$ python3 -q
>>> import numpy as np
>>> np.set_printoptions(precision=2, suppress=True, linewidth=200)
>>> u = np.array([-3, 3, -3])
>>> W0 = -2 * np.eye(3) + np.outer(u, u)
>>> W0
array([[ 7., -9.,  9.],
       [-9.,  7., -9.],
       [ 9., -9.,  7.]])
>>> U, s, Vh = np.linalg.svd(W0)
>>> np.argmax(s[:-1] / (s[1:] + 1e-6)) + 1
np.int64(1)
>>> B = U[:, :1] @ np.diag(s[:1]) @ Vh[:1]
>>> round(np.linalg.norm(W0 - B) / np.linalg.norm(W0), 2)
np.float64(0.11)
>>> B
array([[ 8.33, -8.33,  8.33],
       [-8.33,  8.33, -8.33],
       [ 8.33, -8.33,  8.33]])
>>> np.linalg.matrix_rank(B)
np.int64(1)
>>> [round(float(np.linalg.det(W0[:i, :i])), 2) + 0 for i in range(1, 4)]
[7.0, -32.0, 100.0]
>>> np.round(np.linalg.eigvalsh(W0).min(), 2)
np.float64(-2.0)
>>> B = np.array([[0, 3], [-1, -3], [0, 0]])
>>> np.linalg.matrix_rank(W0 @ B)
np.int64(2)
>>> B.T @ W0.T
array([[  9.,  -7.,   9.],
       [ 48., -48.,  54.]])
>>> np.einsum("ik,kj->ij", W0, B)
array([[  9.,  48.],
       [ -7., -48.],
       [  9.,  54.]])
>>> np.vstack([W0, B.T]).shape
(5, 3)
>>> np.linalg.matrix_rank(np.vstack([W0, B.T]))
np.int64(3)
>>> W0 @ B
array([[  9.,  48.],
       [ -7., -48.],
       [  9.,  54.]])
>>> th = np.radians(135)
>>> R = np.eye(3)
>>> R[0, 0] = R[1, 1] = np.cos(th)
>>> R[0, 1], R[1, 0] = -np.sin(th), np.sin(th)
>>> R
array([[-0.71, -0.71,  0.  ],
       [ 0.71, -0.71,  0.  ],
       [ 0.  ,  0.  ,  1.  ]])
>>> B = W0 @ R.T
>>> np.linalg.svd(W0, compute_uv=False), np.linalg.svd(B, compute_uv=False)
(array([25.,  2.,  2.]), array([25.,  2.,  2.]))
>>> B.round(2) + 0
array([[  1.41,  11.31,   9.  ],
       [  1.41, -11.31,  -9.  ],
       [  0.  ,  12.73,   7.  ]])
>>> np.allclose(np.linalg.norm(W0, axis=1), np.linalg.norm(B, axis=1))
True
>>> W1 = np.array([[1, 3, 2, 1, -3], [2, 1, 2, 3, -2], [3, 2, 0, 2, -3]])
>>> beta = np.array([-1, 2, 1, 1, -2])
>>> hid = np.maximum(W0 @ W1 + beta, 0)
>>> (hid > 0).astype(int)
array([[1, 1, 0, 0, 0],
       [0, 0, 0, 0, 1],
       [1, 1, 1, 0, 0]])
>>> (hid > 0).mean(axis=0)
array([0.67, 0.67, 0.33, 0.  , 0.33])
>>> Z = np.array([[3, -2], [0, 3], [0, -1], [0, -3], [-1, 2]])
>>> (hid @ Z).round(6).argmax(axis=1)
array([1, 1, 1])
>>> W1 @ Z
array([[  6,  -4],
       [  8, -16],
       [ 12, -12]])
>>> Z = 3 * np.array([[-0.3, 1.5, 0.9], [0.3, 1.5, -1.1]])
>>> rng = np.random.default_rng(22148)
>>> idx = rng.integers(0, 2, 11)
>>> mat = Z[idx] + rng.normal(size=(11, 3))
>>> mat
array([[-0.43,  4.69,  2.16],
       [-1.24,  5.68,  1.48],
       [ 0.5 ,  5.72,  2.08],
       [-0.92,  3.61,  3.75],
       [-0.4 ,  5.38, -3.27],
       [-1.9 ,  3.89,  2.4 ],
       [-2.1 ,  3.47,  2.64],
       [-0.55,  3.31, -3.89],
       [-2.82,  5.01,  3.16],
       [ 1.81,  5.62, -1.58],
       [-0.71,  3.18,  3.83]])
>>> hat = mat @ np.linalg.solve(mat.T @ mat, mat.T)
>>> np.allclose(hat @ hat, hat)
True
>>> np.linalg.matrix_rank(np.eye(11) - hat)
np.int64(8)
